In [1]: import numpy as np

In [2]: np.set_printoptions(precision=2, suppress=True, linewidth=160)

In [3]: rd = lambda a: np.round(a, 2) + 0

In [4]: out = np.array([[1, 1], [1, -1]])

In [5]: rng = np.random.default_rng(676665)

In [6]: M = np.kron(out, np.kron(out, out))[rng.permutation(8)][:7]

In [7]: M
Out[7]: 
array([[ 1,  1,  1,  1, -1, -1, -1, -1],
       [ 1, -1, -1,  1, -1,  1,  1, -1],
       [ 1,  1, -1, -1,  1,  1, -1, -1],
       [ 1, -1,  1, -1, -1,  1, -1,  1],
       [ 1, -1, -1,  1,  1, -1, -1,  1],
       [ 1,  1,  1,  1,  1,  1,  1,  1],
       [ 1, -1,  1, -1,  1, -1,  1, -1]])

In [8]: out = np.array([[-1, 8],
   ...:     [6, -5],
   ...:     [-2, -9],
   ...:     [-9, -9],
   ...:     [3, -8],
   ...:     [-9, 7],
   ...:     [6, 6],
   ...:     [-6, -2]])

In [9]: np.linalg.matrix_rank(np.vstack([M, out.T]))
Out[9]: np.int64(8)

In [10]: np.einsum("ij,ij->i", M, M)
Out[10]: array([8, 8, 8, 8, 8, 8, 8])

In [11]: M @ out
Out[11]: 
array([[  0, -18],
       [-14,  36],
       [ 10,  16],
       [-24,  20],
       [-14, -10],
       [-12, -12],
       [ 24,   6]])

In [12]: np.einsum("ik,kj->ji", M, out)
Out[12]: 
array([[  0, -14,  10, -24, -14, -12,  24],
       [-18,  36,  16,  20, -10, -12,   6]])

In [13]: out = M / np.linalg.norm(M, axis=1)
Traceback (most recent call last):
  Cell In[13], line 1
    out = M / np.linalg.norm(M, axis=1)
ValueError: operands could not be broadcast together with shapes (7,8) (7,) 


In [14]: out = M / np.linalg.norm(M, axis=1, keepdims=True)

In [15]: cov = out @ out.T

In [16]: (np.abs(cov) > 0.9).astype(int)
Out[16]: 
array([[1, 0, 0, 0, 0, 0, 0],
       [0, 1, 0, 0, 0, 0, 0],
       [0, 0, 1, 0, 0, 0, 0],
       [0, 0, 0, 1, 0, 0, 0],
       [0, 0, 0, 0, 1, 0, 0],
       [0, 0, 0, 0, 0, 1, 0],
       [0, 0, 0, 0, 0, 0, 1]])

In [17]: rd(np.linalg.norm(out, axis=1))
Out[17]: array([1., 1., 1., 1., 1., 1., 1.])

In [18]: (cov - 2 * np.eye(7)).round(6).argmax(axis=1)
Out[18]: array([1, 0, 0, 0, 0, 0, 0])

In [19]: np.degrees(np.arccos(np.clip(cov[1, 3], -1, 1)))
Out[19]: np.float64(90.0)

In [20]: rd(cov[1])
Out[20]: array([0., 1., 0., 0., 0., 0., 0.])

In [21]: A = np.load("a.npy")

In [22]: A
Out[22]: 
array([[ 0.75,  2.7 ,  1.45,  0.07],
       [ 3.22, -1.99, -0.52,  0.25],
       [-1.12, -1.45, -5.37, -2.39],
       [ 1.99, -2.05,  1.15, -1.81],
       [ 2.9 ,  2.32, -3.24,  3.16],
       [-1.74, -0.65,  1.25, -3.15],
       [-0.96, -1.02, -3.33, -6.87]])

In [23]: out = A + rng.integers(-2, 3, (7, 2)) @ rng.integers(-2, 3, (2, 4))

In [24]: rd(out)
Out[24]: 
array([[ 0.75,  1.7 ,  0.45, -2.93],
       [ 3.22, -2.99, -2.52, -0.75],
       [-1.12, -1.45, -7.37,  1.61],
       [ 1.99, -1.05,  1.15,  3.19],
       [ 2.9 ,  0.32, -5.24, -2.84],
       [-1.74,  0.35,  3.25, -2.15],
       [-0.96, -2.02, -7.33, -3.87]])

In [25]: rd(out - A)
Out[25]: 
array([[ 0., -1., -1., -3.],
       [ 0., -1., -2., -1.],
       [ 0.,  0., -2.,  4.],
       [ 0.,  1.,  0.,  5.],
       [ 0., -2., -2., -6.],
       [ 0.,  1.,  2.,  1.],
       [ 0., -1., -4.,  3.]])

In [26]: np.abs(out - A).sum(axis=1)
Out[26]: array([ 5.,  4.,  6.,  6., 10.,  4.,  8.])
